$ python -q
>>> import numpy as np
>>> np.set_printoptions(suppress=True, linewidth=140)
>>> u = np.array([2, 0, 1, -2])
>>> r1 = np.array([3, 0, 2])
>>> F = np.outer(u, r1)
>>> F
array([[ 6,  0,  4],
       [ 0,  0,  0],
       [ 3,  0,  2],
       [-6,  0, -4]])
>>> # rank 1
>>> x = np.array([3, -2, 2])
>>> F * x
array([[ 18,   0,   8],
       [  0,   0,   0],
       [  9,   0,   4],
       [-18,   0,  -8]])
>>> F @ x
array([ 26,   0,  13, -26])
>>> x @ F
Traceback (most recent call last):
  File "<python-input-10>", line 1, in <module>
    x @ F
    ~~^~~
ValueError: matmul: Input operand 1 has a mismatch in its core dimension 0, with gufunc signature (n?,k),(k,m?)->(n?,m?) (size 4 is different from 3)
>>> F @ np.ones(3)
array([ 10.,   0.,   5., -10.])
>>> left, s, vt = np.linalg.svd(F)
>>> np.argmax(s[:-1] / (s[1:] + 1e-6)) + 1
np.int64(1)
>>> s.round(4) + 0
array([10.8167,  0.    ,  0.    ])
>>> A2 = left[:, :1] @ np.diag(s[:1]) @ vt[:1]
>>> round(float(np.linalg.norm(F - A2, 2)), 4), np.round(s[1], 4)
(0.0, np.float64(0.0))
>>> round(np.linalg.norm(F - A2) / np.linalg.norm(F), 4)
np.float64(0.0)
>>> np.linalg.matrix_rank(A2)
np.int64(1)
>>> w1 = np.array([[-1, 6, 1, 0, -9, -7], [-4, -2, 5, -3, 5, -8], [-2, 1, -2, 4, 2, 4]])
>>> beta = np.array([0, 0, 3, -2, 2, 2])
>>> act = np.maximum(F @ w1 + beta, 0)
>>> act
array([[ 0, 40,  1, 14,  0,  0],
       [ 0,  0,  3,  0,  2,  2],
       [ 0, 20,  2,  6,  0,  0],
       [14,  0,  5,  0, 48, 28]])
>>> W2 = np.array([[-1, 2, 2],
...     [-1, -2, -2],
...     [1, -2, -1],
...     [2, -1, 1],
...     [2, 2, -1],
...     [-1, 2, -1]])
>>> w1 @ W2
array([[-15, -48,   1],
       [ 23, -17,  -9],
       [  7,   6,  -6]])
>>> (act @ W2).round(6).argmax(axis=1)
array([0, 0, 0, 1])
>>> np.round(np.linalg.norm(act, 2) / np.linalg.norm(act), 4)
np.float64(0.7722)
>>> np.linalg.matrix_rank(act, rtol=0.1)
np.int64(2)
>>> [round(float(x), 4) for x in np.linalg.svd(act, compute_uv=False)[:3]]
[57.5981, 47.2693, 3.2101]
>>> m1 = np.loadtxt("dump.csv", delimiter=",")
>>> m1
array([[ 0.3048, -1.0732, -0.8288, -2.418 , -4.3791, -0.9736, -0.0575, -0.1211,  2.0129],
       [ 0.1933, -0.7284,  0.9716, -3.567 , -4.535 , -3.0788, -0.2366, -1.8932,  3.3827],
       [ 0.421 , -0.6845, -1.3329, -0.5423, -1.6964,  0.343 ,  0.0197,  0.7279,  0.3817],
       [ 0.5421, -1.4605, -0.0805, -3.7433, -6.4251, -2.4972, -0.1001, -1.1752,  3.7423],
       [ 0.592 , -1.4571, -2.5636, -1.158 , -3.5403,  0.9805,  0.4058,  1.5423,  0.4831],
       [ 0.339 , -0.9296,  0.955 , -3.4469, -4.9688, -3.08  , -0.5146, -1.9596,  3.4535],
       [-0.0055,  0.0449, -0.0047,  0.0831,  0.0366,  0.0601, -0.0896,  0.0285, -0.0725],
       [ 0.1918, -0.4887,  0.5943, -1.6973, -2.3163, -1.5137, -0.3222, -1.1108,  1.6674],
       [ 0.3042, -0.5977, -1.3101, -0.529 , -1.6414,  0.4683,  0.2754,  0.8014,  0.2918],
       [ 0.726 , -1.8671, -2.0435, -2.8101, -5.8446, -0.4691,  0.3587,  0.675 ,  2.2257],
       [ 0.6479, -1.6879, -0.1803, -4.1745, -6.6231, -2.4452, -0.3093, -1.2396,  3.6759],
       [-0.0911, -0.0587,  0.0264,  0.0091,  0.0251,  0.1161,  0.0113,  0.0508,  0.1285],
       [ 0.1607, -0.8511,  1.0495, -3.3627, -4.9291, -3.0256, -0.3528, -2.0071,  3.4042],
       [ 0.3579, -1.2106, -0.8077, -2.2716, -4.0384, -1.0054, -0.1148, -0.2088,  1.9062],
       [ 0.6714, -1.6024, -2.0168, -2.8841, -5.9772, -0.5453,  0.2605,  0.48  ,  2.3668],
       [ 0.3477, -0.6172, -1.3062, -0.6664, -1.7897,  0.3799,  0.2182,  0.8615,  0.1996],
       [ 0.158 , -1.1682, -0.8912, -2.3799, -4.0786, -0.8925,  0.0836, -0.2074,  1.9988],
       [ 0.6385, -1.4709, -0.2815, -4.0657, -6.6763, -2.5301, -0.2378, -1.2488,  3.7999],
       [ 0.4854, -1.033 , -0.8409, -2.2617, -4.0946, -1.0794,  0.0439, -0.1862,  2.0864],
       [ 0.0629, -0.5232,  0.6274, -1.7811, -2.3958, -1.4812, -0.1963, -0.9242,  1.5554],
       [ 0.3987, -0.9652, -0.7304, -2.2424, -4.1583, -1.0615, -0.0465,  0.104 ,  1.8731],
       [ 0.0406, -0.467 ,  0.5426, -1.6304, -2.2914, -1.646 , -0.2342, -1.0833,  1.7824],
       [ 0.3614, -0.8089,  0.9438, -3.3111, -4.8424, -2.9955, -0.2634, -2.0059,  3.3399],
       [ 0.3733, -0.7723, -1.2244, -0.4936, -1.6726,  0.6674,  0.1832,  0.6833,  0.2515],
       [ 0.6619, -2.0684, -1.6484, -4.5574, -8.3276, -1.9513,  0.1041, -0.5543,  3.9329],
       [ 0.0603, -0.2892,  0.5741, -1.6316, -2.3168, -1.5808, -0.1342, -0.8839,  1.5854],
       [ 0.4586, -1.0877, -0.7085, -2.2249, -4.2708, -1.0727,  0.0225, -0.1492,  1.841 ],
       [ 0.5008, -0.9504, -0.8183, -2.2921, -3.9998, -1.1156,  0.0326, -0.3047,  1.935 ]])
>>> x = np.array([2, 1, 1, 1, 0, 1, 1, 1, 2])
>>> target = m1 @ x
>>> np.round(np.linalg.lstsq(m1, target)[0], 4) + 0
array([2., 1., 1., 1., 0., 1., 1., 1., 2.])
>>> rng = np.random.default_rng(75)
>>> target = target + 0.05 * rng.normal(size=28)
>>> target.round(4)
array([-0.8922, -1.3606,  0.1566, -0.4662, -0.0744, -1.3895, -0.0114, -0.7669,  0.3928, -0.2603, -1.4299,  0.1594, -1.4066, -1.0989,
       -0.1518, -0.1002, -1.1677, -1.0027, -0.2041, -1.0516, -0.4405, -0.9017, -0.9888,  0.356 , -1.4559, -0.6208, -0.59  , -0.6054])
>>> beta, *_ = np.linalg.lstsq(m1, target)
>>> beta.round(4)
array([ 2.0958,  1.0052,  0.9545,  1.1288, -0.0686,  0.9765,  1.161 ,  0.8353,  1.9416])
>>> np.round(m1.T @ (target - m1 @ beta), 4) + 0
array([0., 0., 0., 0., 0., 0., 0., 0., 0.])
>>> beta.round()
array([ 2.,  1.,  1.,  1., -0.,  1.,  1.,  1.,  2.])
>>> feats = np.loadtxt("arr.csv", delimiter=",")
>>> feats
array([[ 19.6356,   9.4499,   8.4056],
       [ 14.3141,   8.0631,   4.8909],
       [ 12.039 ,   7.3824,   3.4367],
       [  6.229 ,   5.1946,   0.0225],
       [  3.986 ,   3.9912,  -1.0052],
       [  3.8701,   3.9179,  -1.0478],
       [  1.779 ,   2.2153,  -1.3784],
       [  0.5866,   0.6969,  -0.6296],
       [  0.307 ,   0.3387,  -0.3242],
       [  0.2078,   0.2224,  -0.2164],
       [ -0.2132,  -0.1985,   0.2024],
       [ -3.2307,  -1.4529,   1.3739],
       [ -5.0475,  -1.7399,   1.387 ],
       [ -5.1163,  -1.7482,   1.3827],
       [ -7.5135,  -1.968 ,   1.0875],
       [ -8.6323,  -2.037 ,   0.8755],
       [-22.3435,  -2.2391,  -3.4437]])
>>> Xs = feats - feats.mean(axis=0)
>>> left, s, vt = np.linalg.svd(Xs, full_matrices=False)
>>> round((s ** 2).sum() ** 2 / (s ** 4).sum(), 4)
np.float64(1.1085)
>>> np.abs(vt[0]).argmax()
np.int64(0)
>>> np.abs(left[:, 0]).argmax()
np.int64(16)
>>> np.round(vt[0] * np.sign(vt[0, np.abs(vt[0]).argmax()]), 4)
array([0.9203, 0.3425, 0.189 ])
>>> np.round(np.abs(vt[-1]), 4)
array([0.3884, 0.8578, 0.3366])
>>> np.round(Xs.mean(axis=0), 4) + 0
array([0., 0., 0.])
>>> np.searchsorted(np.cumsum(s ** 2) / (s ** 2).sum(), 0.9) + 1
np.int64(1)
>>> labels = feats[:, 0] > np.median(feats[:, 0])
>>> u = feats[labels].mean(axis=0) - feats[~labels].mean(axis=0)
>>> labels.astype(int)
array([1, 1, 1, 1, 1, 1, 1, 1, 0, 0, 0, 0, 0, 0, 0, 0, 0])
>>> np.argsort(-np.abs(u).round(6), kind="stable")
array([0, 1, 2])
>>> ((feats - feats.mean(axis=0)) @ u > 0).astype(int)
array([1, 1, 1, 1, 1, 1, 1, 0, 0, 0, 0, 0, 0, 0, 0, 0, 0])
>>> W2 = np.array([[1, -4, 0, 5], [-3, 4, 3, 4], [-2, 1, -2, -3], [-3, -2, 4, 2]])
>>> M = (rng.random((35, 4)) < 0.25) @ W2
>>> M
array([[-6,  2,  7,  6],
       [ 1, -4,  0,  5],
       [-3, -2,  4,  2],
       [ 0,  0,  0,  0],
       [-3,  4,  3,  4],
       [ 0,  0,  0,  0],
       [ 0,  0,  0,  0],
       [-5, -1,  2, -1],
       [ 0,  0,  0,  0],
       [ 1, -4,  0,  5],
       [-2,  0,  3,  9],
       [ 0,  0,  0,  0],
       [ 0,  0,  0,  0],
       [ 0,  0,  0,  0],
       [-2,  1, -2, -3],
       [-6,  2,  7,  6],
       [-7, -1,  5,  8],
       [-6,  2,  7,  6],
       [-3,  4,  3,  4],
       [-6,  2,  7,  6],
       [-2,  0,  3,  9],
       [-3, -2,  4,  2],
       [-3,  4,  3,  4],
       [-5,  5,  1,  1],
       [-3, -2,  4,  2],
       [ 0,  0,  0,  0],
       [ 0,  0,  0,  0],
       [-3, -2,  4,  2],
       [-2, -6,  4,  7],
       [-2,  0,  3,  9],
       [-5, -1,  2, -1],
       [ 0,  0,  0,  0],
       [ 0,  0,  0,  0],
       [-5, -1,  2, -1],
       [ 0,  0,  0,  0]])
>>> O, R = np.linalg.qr(M)
>>> np.allclose(R.T @ R, M.T @ M)
True
>>> O.shape, R.shape
((35, 4), (4, 4))
>>> round(float(np.trace(O @ O.T)), 4)
4.0
>>> labels = M[:, 0] > np.median(M[:, 0])
>>> u = M[labels].mean(axis=0) - M[~labels].mean(axis=0)
>>> u.round(4)
array([ 4.0476, -0.9524, -3.619 , -3.1429])
>>> np.round((((M - M.mean(axis=0)) @ u > 0) == labels).mean(), 4)
np.float64(0.8857)
